>>> import numpy as np
>>> import numpy.linalg as la
>>> np.set_printoptions(precision=2, suppress=True, linewidth=100, floatmode="fixed")
>>> B = np.array([[3, 1], [0, 1], [5, 3]])
>>> J = np.tile(B, (2, 3))
>>> J
array([[3, 1, 3, 1, 3, 1],
       [0, 1, 0, 1, 0, 1],
       [5, 3, 5, 3, 5, 3],
       [3, 1, 3, 1, 3, 1],
       [0, 1, 0, 1, 0, 1],
       [5, 3, 5, 3, 5, 3]])
>>> la.matrix_rank(J, rtol=0.1)
np.int64(2)
>>> np.argsort(-la.norm(J, axis=0).round(6), kind="stable")[:3]
array([0, 2, 4])
>>> B = J[0, 0] * J[1:] - np.outer(J[1:, 0], J[0])
>>> B
array([[0, 3, 0, 3, 0, 3],
       [0, 4, 0, 4, 0, 4],
       [0, 0, 0, 0, 0, 0],
       [0, 3, 0, 3, 0, 3],
       [0, 4, 0, 4, 0, 4]])
>>> la.matrix_rank(B), la.matrix_rank(J)
(np.int64(1), np.int64(2))
>>> np.flatnonzero(~B.round(6).any(axis=1))
array([2])
>>> rng = np.random.default_rng(71726)
>>> m1 = np.eye(3, dtype=int)[rng.permutation(3)] * np.array([5, 5, 4])
>>> m1
array([[0, 5, 0],
       [5, 0, 0],
       [0, 0, 4]])
>>> q, V = la.qr(m1[:, :2])[0], la.qr(m1[:, 2:])[0]
>>> s = la.svd(q.T @ V, compute_uv=False)
>>> s
array([0.00])
>>> round(float(la.norm(q @ q.T - V @ V.T, 2)), 2)
1.0
>>> np.degrees(np.arccos(s.clip(0, 1)))
array([90.00])
>>> w1 = np.array([[8, 1, 6, 1], [-2, -5, 8, 4], [-7, 7, 7, 1]])
>>> coef = np.array([-2, -1, -3, 0])
>>> H = np.maximum(m1 @ w1 + coef, 0)
>>> (H > 0).mean(axis=0)
array([0.33, 0.67, 1.00, 1.00])
>>> H
array([[ 0,  0, 37, 20],
       [38,  4, 27,  5],
       [ 0, 27, 25,  4]])
>>> la.matrix_rank(H)
np.int64(3)
>>> (H > 0).astype(int)
array([[0, 0, 1, 1],
       [1, 1, 1, 1],
       [0, 1, 1, 1]])
>>> C = np.array([[3, 3, -3], [-3, -3, 2], [1, 0, -1], [0, 3, 1]])
>>> H @ C
array([[  37,   60,  -17],
       [ 129,  117, -128],
       [ -56,  -69,   33]])
>>> w1 @ C
array([[ 27,  24, -27],
       [ 17,  21,  -8],
       [-35, -39,  29]])
>>> (H @ C).round(6).argmax(axis=1)
array([1, 0, 2])
>>> round(float(la.eigvalsh(m1).min()), 2)
-5.0
>>> x0 = np.array([0, 1, 0])
>>> h1 = np.maximum(m1 @ x0, 0)
>>> h1
array([5, 0, 0])
>>> np.tanh(m1 @ x0)
array([1.00, 0.00, 0.00])
>>> m1.T @ h1
array([ 0, 25,  0])
>>> m1 * (h1 > 1e-9)[:, None]
array([[0, 5, 0],
       [0, 0, 0],
       [0, 0, 0]])
>>> M = np.loadtxt("case3.csv", delimiter=",")
>>> M
array([[-6.00,  6.00,  4.00,  0.00],
       [ 6.00, -5.00,  0.00,  0.00],
       [ 7.00, -6.00, -9.00,  0.00],
       [ 0.00,  0.00,  0.00,  2.00]])
>>> w, V = la.eig(M)
>>> w
array([-15.64,   0.64,  -5.00,   2.00])
>>> round(np.prod(w), 2)
np.float64(100.0)
>>> M @ M
array([[ 100.00,  -90.00,  -60.00,    0.00],
       [ -66.00,   61.00,   24.00,    0.00],
       [-141.00,  126.00,  109.00,    0.00],
       [   0.00,    0.00,    0.00,    4.00]])
>>> round(la.det(M), 2)
np.float64(100.0)
>>> (la.matrix_power((M != 0) + (M.T != 0) + np.eye(4), 4) > 0).astype(int)
array([[1, 1, 1, 0],
       [1, 1, 1, 0],
       [1, 1, 1, 0],
       [0, 0, 0, 1]])
>>> (M != 0).astype(int)
array([[1, 1, 1, 0],
       [1, 1, 0, 0],
       [1, 1, 1, 0],
       [0, 0, 0, 1]])
>>> data = np.array([[-1, 0, 1, 0], [0, -1, 2, -2], [0, -1, 2, -2]])
>>> G = data.T @ data
>>> np.round(la.svd(data, compute_uv=False) ** 2, 2) + 0
array([18.49,  1.51,  0.00])
>>> G
array([[ 1,  0, -1,  0],
       [ 0,  2, -4,  4],
       [-1, -4,  9, -8],
       [ 0,  4, -8,  8]])
>>> np.round(la.eigvalsh(G)[::-1], 2) + 0
array([18.49,  1.51,  0.00,  0.00])
>>> np.allclose(G, G.T)
True
>>> (data @ data.T).shape
(3, 3)
>>> left, s, Vt = la.svd(data)
>>> np.argmax(s[:-1] / (s[1:] + 1e-6)) + 1
np.int64(2)
>>> s.round(2) + 0
array([4.30, 1.23, 0.00])
>>> B = left[:, :2] @ np.diag(s[:2]) @ Vt[:2]
>>> la.matrix_rank(data, rtol=0.05)
np.int64(2)
>>> B.round(2) + 0
array([[-1.00,  0.00,  1.00,  0.00],
       [ 0.00, -1.00,  2.00, -2.00],
       [ 0.00, -1.00,  2.00, -2.00]])
>>> la.matrix_rank(B)
np.int64(2)
>>> rank = la.matrix_rank(data)
>>> rank
np.int64(2)
>>> null = la.svd(data)[2][rank:].T
>>> la.matrix_rank(data.T @ data), la.matrix_rank(data @ data.T)
(np.int64(2), np.int64(2))
>>> np.round(data @ null, 2) + 0
array([[0.00, 0.00],
       [0.00, 0.00],
       [0.00, 0.00]])
>>> [int(la.matrix_rank(np.delete(data, i, axis=0))) for i in range(3)]
[1, 2, 2]
>>> [int(la.matrix_rank(data[:, :j + 1])) for j in range(4)]
[1, 2, 2, 2]
>>> null.shape
(4, 2)
>>> f, r1 = data[1], data[2]
>>> f @ r1
np.int64(9)
>>> f @ f
np.int64(9)
>>> pr = (f @ r1) / (f @ f) * f
>>> (r1 - pr) @ f
np.float64(0.0)
>>> round(float(la.norm(f + r1) ** 2 + la.norm(f - r1) ** 2), 2)
36.0
>>> la.matrix_rank(np.outer(f, r1))
np.int64(1)
>>> A = np.load("mat.npy")
>>> A
array([[-6,  0,  0],
       [-2,  0,  0],
       [ 4,  0,  0]])
>>> round(la.det(m1), 2)
np.float64(-100.0)
>>> (m1 != 0).astype(int)
array([[0, 1, 0],
       [1, 0, 0],
       [0, 0, 1]])
>>> np.sort(la.eigvals(m1).real)
array([-5.00,  4.00,  5.00])
>>> (la.matrix_power((m1 != 0) + (m1.T != 0) + np.eye(3), 3) > 0).astype(int)
array([[1, 1, 0],
       [1, 1, 0],
       [0, 0, 1]])
